% python3 -q
>>> import numpy as np
>>> import numpy.linalg as la
>>> np.set_printoptions(precision=4, suppress=True, linewidth=140, sign=" ")
>>> arr = np.array([[0.25, 0.25, 0.0, 0.0, 0.0, 0.25, 0.0, 0.25],
...     [0.0, 1.0, 0.0, 0.0, 0.0, 0.0, 0.0, 0.0],
...     [0.0, 0.0, 1.0, 0.0, 0.0, 0.0, 0.0, 0.0],
...     [0.0, 0.0, 0.25, 0.5, 0.0, 0.0, 0.0, 0.25],
...     [0.0, 0.0, 0.0, 0.0, 1.0, 0.0, 0.0, 0.0],
...     [0.25, 0.0, 0.25, 0.0, 0.0, 0.25, 0.25, 0.0],
...     [0.0, 0.0, 0.0, 0.0, 0.0, 0.0, 1.0, 0.0],
...     [0.0, 0.0, 0.0, 0.0, 0.0, 0.0, 0.0, 1.0]])
>>> np.unique(arr.round(6), axis=0).shape
(8, 8)
>>> np.round(arr @ la.pinv(arr) @ arr, 4) + 0
array([[ 0.25,  0.25,  0.  ,  0.  ,  0.  ,  0.25,  0.  ,  0.25],
       [ 0.  ,  1.  ,  0.  ,  0.  ,  0.  ,  0.  ,  0.  ,  0.  ],
       [ 0.  ,  0.  ,  1.  ,  0.  ,  0.  ,  0.  ,  0.  ,  0.  ],
       [ 0.  ,  0.  ,  0.25,  0.5 ,  0.  ,  0.  ,  0.  ,  0.25],
       [ 0.  ,  0.  ,  0.  ,  0.  ,  1.  ,  0.  ,  0.  ,  0.  ],
       [ 0.25,  0.  ,  0.25,  0.  ,  0.  ,  0.25,  0.25,  0.  ],
       [ 0.  ,  0.  ,  0.  ,  0.  ,  0.  ,  0.  ,  1.  ,  0.  ],
       [ 0.  ,  0.  ,  0.  ,  0.  ,  0.  ,  0.  ,  0.  ,  1.  ]])
>>> np.abs(np.diag(la.qr(arr)[1])) > 1e-9
array([ True,  True,  True,  True,  True, False,  True,  True])
>>> np.allclose(arr[:-1].T @ la.lstsq(arr[:-1].T, arr[-1])[0], arr[-1])
True
>>> B = np.array([[1, 2, 0, 3], [2, 2, 1, 3], [3, 3, 0, 0], [0, 2, 2, 0]])
>>> C = np.array([[6, 3, 6, 4, 6, 0],
...     [9, 7, 4, 0, 6, 4],
...     [7, 1, 4, 9, 3, 4],
...     [0, 1, 3, 1, 4, 6],
...     [6, 6, 4, 0, 0, 3],
...     [5, 1, 7, 7, 0, 3]])
>>> F = np.block([[B, np.array([[2, -7, -3, 8, -5, 5],
...     [-9, -4, -8, 6, -7, 8],
...     [-4, 9, 4, 4, 7, 9],
...     [6, -9, 2, -7, 4, -9]])], [np.zeros((6, 4)), C]])
>>> F
array([[ 1.,  2.,  0.,  3.,  2., -7., -3.,  8., -5.,  5.],
       [ 2.,  2.,  1.,  3., -9., -4., -8.,  6., -7.,  8.],
       [ 3.,  3.,  0.,  0., -4.,  9.,  4.,  4.,  7.,  9.],
       [ 0.,  2.,  2.,  0.,  6., -9.,  2., -7.,  4., -9.],
       [ 0.,  0.,  0.,  0.,  6.,  3.,  6.,  4.,  6.,  0.],
       [ 0.,  0.,  0.,  0.,  9.,  7.,  4.,  0.,  6.,  4.],
       [ 0.,  0.,  0.,  0.,  7.,  1.,  4.,  9.,  3.,  4.],
       [ 0.,  0.,  0.,  0.,  0.,  1.,  3.,  1.,  4.,  6.],
       [ 0.,  0.,  0.,  0.,  6.,  6.,  4.,  0.,  0.,  3.],
       [ 0.,  0.,  0.,  0.,  5.,  1.,  7.,  7.,  0.,  3.]])
>>> B = F / np.sqrt((F ** 2).mean(axis=1, keepdims=True))
>>> la.norm(B, axis=1)
array([ 3.1623,  3.1623,  3.1623,  3.1623,  3.1623,  3.1623,  3.1623,  3.1623,  3.1623,  3.1623])
